$ python3 -q
>>> import numpy as np
>>> np.set_printoptions(precision=2, suppress=True, linewidth=200, sign=" ")
>>> def rd(a):
...     return np.round(a, 2) + 0
... 
>>> A = np.abs(np.array([[1, 3, 8, 7, -6],
...     [5, 5, -3, -8, 7],
...     [-9, 0, 0, 8, -2],
...     [4, 5, 3, 8, 6],
...     [9, 5, 8, 9, 3]])) + np.eye(5)
>>> A = A / A.sum(axis=1, keepdims=True)
>>> rd(A)
array([[ 0.08,  0.12,  0.31,  0.27,  0.23],
       [ 0.17,  0.21,  0.1 ,  0.28,  0.24],
       [ 0.45,  0.  ,  0.05,  0.4 ,  0.1 ],
       [ 0.15,  0.19,  0.11,  0.33,  0.22],
       [ 0.26,  0.14,  0.23,  0.26,  0.11]])
>>> x = np.array([8, 7, 3, 0, 4])
>>> target = A @ x
>>> coef, lr = np.zeros(5), 1 / np.linalg.norm(A, 2) ** 2
>>> for i in range(150):
...     coef -= lr * A.T @ (A @ coef - target)
...     if i % 50 == 0: print(i, round(np.linalg.norm(A @ coef - target), 2))
... 
0 0.76
50 0.48
100 0.31
>>> rd(np.linalg.cond(A))
np.float64(28.22)
>>> rd(coef)
array([ 6.08,  6.47,  2.83,  2.71,  2.25])
>>> f = np.array([1, -1])
>>> rd(np.array([np.convolve(row, f, "same") for row in A]))
array([[ 0.08,  0.04,  0.19, -0.04, -0.04],
       [ 0.17,  0.03, -0.1 ,  0.17, -0.03],
       [ 0.45, -0.45,  0.05,  0.35, -0.3 ],
       [ 0.15,  0.04, -0.07,  0.22, -0.11],
       [ 0.26, -0.11,  0.09,  0.03, -0.14]])
>>> rd(np.convolve(A[3], f))
array([ 0.15,  0.04, -0.07,  0.22, -0.11, -0.22])
>>> mat = np.load("w.npy")
>>> print(mat)
[[-3  0  0  0  0  0  0  0  0  0]
 [ 0  0  0  0  0  0  0  0  0  0]
 [ 0  0  0  0  0  0  0  0  0  0]
 [ 0  0  0  0  0  0  0  0  0  0]
 [ 0  0  0  0  1  0  0  0  0  0]
 [ 0  0  0  0  0 -2  0  0  0  0]
 [ 0  0  0  0  0  0 -3  0  0  0]
 [ 0  0  0  0  0  0  0 -1  0  0]
 [ 0  0  0  0  0  0  0  0 -2  0]
 [ 0  0  0  0  0  0  0  0  0  2]]
>>> mat @ mat
array([[ 9,  0,  0,  0,  0,  0,  0,  0,  0,  0],
       [ 0,  0,  0,  0,  0,  0,  0,  0,  0,  0],
       [ 0,  0,  0,  0,  0,  0,  0,  0,  0,  0],
       [ 0,  0,  0,  0,  0,  0,  0,  0,  0,  0],
       [ 0,  0,  0,  0,  1,  0,  0,  0,  0,  0],
       [ 0,  0,  0,  0,  0,  4,  0,  0,  0,  0],
       [ 0,  0,  0,  0,  0,  0,  9,  0,  0,  0],
       [ 0,  0,  0,  0,  0,  0,  0,  1,  0,  0],
       [ 0,  0,  0,  0,  0,  0,  0,  0,  4,  0],
       [ 0,  0,  0,  0,  0,  0,  0,  0,  0,  4]])
>>> print(rd(np.linalg.det(mat)))
0.0
>>> (mat != 0).astype(int)
array([[ 1,  0,  0,  0,  0,  0,  0,  0,  0,  0],
       [ 0,  0,  0,  0,  0,  0,  0,  0,  0,  0],
       [ 0,  0,  0,  0,  0,  0,  0,  0,  0,  0],
       [ 0,  0,  0,  0,  0,  0,  0,  0,  0,  0],
       [ 0,  0,  0,  0,  1,  0,  0,  0,  0,  0],
       [ 0,  0,  0,  0,  0,  1,  0,  0,  0,  0],
       [ 0,  0,  0,  0,  0,  0,  1,  0,  0,  0],
       [ 0,  0,  0,  0,  0,  0,  0,  1,  0,  0],
       [ 0,  0,  0,  0,  0,  0,  0,  0,  1,  0],
       [ 0,  0,  0,  0,  0,  0,  0,  0,  0,  1]])
